$ python -q
>>> import numpy as np
>>> from numpy import linalg as LA
>>> np.set_printoptions(precision=2, suppress=True, linewidth=120, legacy="1.25")
>>> def rnd(a):
...     return np.round(a, 2) + 0
... 
>>> A = np.loadtxt("sample16.csv", delimiter=",")
>>> rnd(A)
array([[ 0.03, -2.31, -0.57, -2.31, -2.64, -1.32, -1.41,  2.04],
       [ 1.16, -0.21,  0.74,  0.46,  1.77, -1.46,  1.76, -0.18],
       [-1.39,  1.96, -0.45,  1.17, -0.13,  2.7 , -1.03, -1.3 ],
       [ 0.09, -0.28, -0.01, -0.23, -0.17, -0.26, -0.03,  0.22],
       [ 0.16, -3.01, -0.66, -2.94, -3.23, -1.86, -1.64,  2.62],
       [-0.66,  0.28, -0.38, -0.1 , -0.82,  0.92, -0.9 , -0.04],
       [-0.26, -1.26, -0.5 , -1.42, -1.92, -0.4 , -1.22,  1.2 ],
       [ 1.08,  0.63,  0.9 ,  1.26,  2.61, -0.9 ,  2.16, -0.9 ]])
>>> r = LA.matrix_rank(A)
>>> r
2
>>> null = LA.svd(A)[2][r:].T
>>> [int(LA.matrix_rank(A[:, :j + 1])) for j in range(8)]
[1, 2, 2, 2, 2, 2, 2, 2]
>>> LA.matrix_rank(A.T @ A), LA.matrix_rank(A @ A.T)
(2, 2)
>>> LA.lstsq(A[:-1].T, A[-1])[2]
2
>>> np.allclose(A[:-1].T @ LA.lstsq(A[:-1].T, A[-1])[0], A[-1])
True
>>> rnd(np.trace(LA.pinv(A) @ A))
2.0
>>> U, sv, Vt = LA.svd(A)
>>> evecs = Vt[:(sv > 1e-8).sum()]
>>> rng = np.random.default_rng(2320)
>>> x = A[1] + 5 * A[4] + rng.integers(2) * np.eye(8)[0]
>>> rnd(x)
array([  2.96, -15.26,  -2.56, -14.24, -14.38, -10.76,  -6.44,  12.92])
>>> np.allclose(evecs.T @ evecs @ x, x)
False
>>> rnd(np.diag(evecs.T @ evecs))
array([0.15, 0.28, 0.05, 0.21, 0.41, 0.43, 0.3 , 0.17])
>>> rnd(evecs.T @ evecs)
array([[ 0.15, -0.11,  0.08, -0.02,  0.14, -0.24,  0.18,  0.05],
       [-0.11,  0.28,  0.  ,  0.22,  0.14,  0.28,  0.  , -0.21],
       [ 0.08,  0.  ,  0.05,  0.04,  0.13, -0.09,  0.13, -0.02],
       [-0.02,  0.22,  0.04,  0.21,  0.22,  0.14,  0.11, -0.19],
       [ 0.14,  0.14,  0.13,  0.22,  0.41, -0.09,  0.32, -0.17],
       [-0.24,  0.28, -0.09,  0.14, -0.09,  0.43, -0.21, -0.17],
       [ 0.18,  0.  ,  0.13,  0.11,  0.32, -0.21,  0.3 , -0.06],
       [ 0.05, -0.21, -0.02, -0.19, -0.17, -0.17, -0.06,  0.17]])
>>> rnd(LA.norm(x - evecs.T @ evecs @ x))
0.92
>>> LA.matrix_rank(A, rtol=0.1)
2
>>> rnd(LA.norm(A, 2) / LA.norm(A))
0.86
>>> m1 = np.loadtxt("out16.csv", delimiter=",")
>>> m1
array([[ 0.83, -1.2 ,  0.47, -0.65,  0.14, -0.11,  1.21,  0.42],
       [-2.48,  0.94,  4.19,  0.71,  2.21,  1.44,  0.94, -0.08],
       [-0.95, -1.39,  0.29, -0.78,  1.96,  2.38,  0.17,  0.76],
       [-0.39, -0.15, -0.11, -0.68, -2.48, -1.37,  1.  , -0.44],
       [-1.26, -1.18,  1.73, -0.5 ,  0.51, -0.87, -1.02,  1.11],
       [ 1.28,  1.66,  1.85,  2.01,  4.46,  2.62, -3.38,  0.02],
       [-0.69, -1.17, -0.29,  0.31,  2.11,  0.17, -1.59,  1.69],
       [-1.05,  1.96,  2.12,  0.31, -0.23, -0.58,  2.91, -0.72],
       [ 0.59,  1.92,  2.28,  2.24,  2.16,  1.9 ,  1.14, -0.86],
       [-0.99, -0.71, -1.96, -0.64, -1.16,  0.02,  0.67, -1.37],
       [-0.46,  0.55,  1.37, -0.3 ,  1.48,  0.4 ,  0.19,  0.18],
       [-0.38,  0.91,  1.94, -0.38, -0.36, -0.11,  0.47, -0.26]])
>>> x = np.array([3, 1, 0, 2, 2, 0, 0, 2])
>>> rnd(m1 @ np.ones(8))
array([ 1.11,  7.87,  2.44, -4.62, -1.48, 10.52,  0.54,  4.72, 11.37, -6.14,  3.41,  1.83])
>>> x @ m1
Traceback (most recent call last):
  File "<python-input-29>", line 1, in <module>
    x @ m1
    ~~^~~~
ValueError: matmul: Input operand 1 has a mismatch in its core dimension 0, with gufunc signature (n?,k),(k,m?)->(n?,m?) (size 12 is different from 8)
>>> np.sign((m1 @ x).round(6))
array([ 1., -1., -1., -1., -1.,  1.,  1., -1.,  1., -1.,  1., -1.])
>>> rnd(np.einsum("ij,j->i", m1, x))
array([  1.11,  -0.82,  -0.36,  -8.52,  -2.72,  18.48,   4.98,  -2.47,  10.77, -10.02,   1.89,  -2.23])
>>> rnd(m1 @ (2 * x))
array([  2.22,  -1.64,  -0.72, -17.04,  -5.44,  36.96,   9.96,  -4.94,  21.54, -20.04,   3.78,  -4.46])
>>> LA.norm(m1 @ x) <= LA.norm(m1, 2) * LA.norm(x) + 1e-9
True
>>> rnd((m1 * x).sum(axis=1))
array([  1.11,  -0.82,  -0.36,  -8.52,  -2.72,  18.48,   4.98,  -2.47,  10.77, -10.02,   1.89,  -2.23])
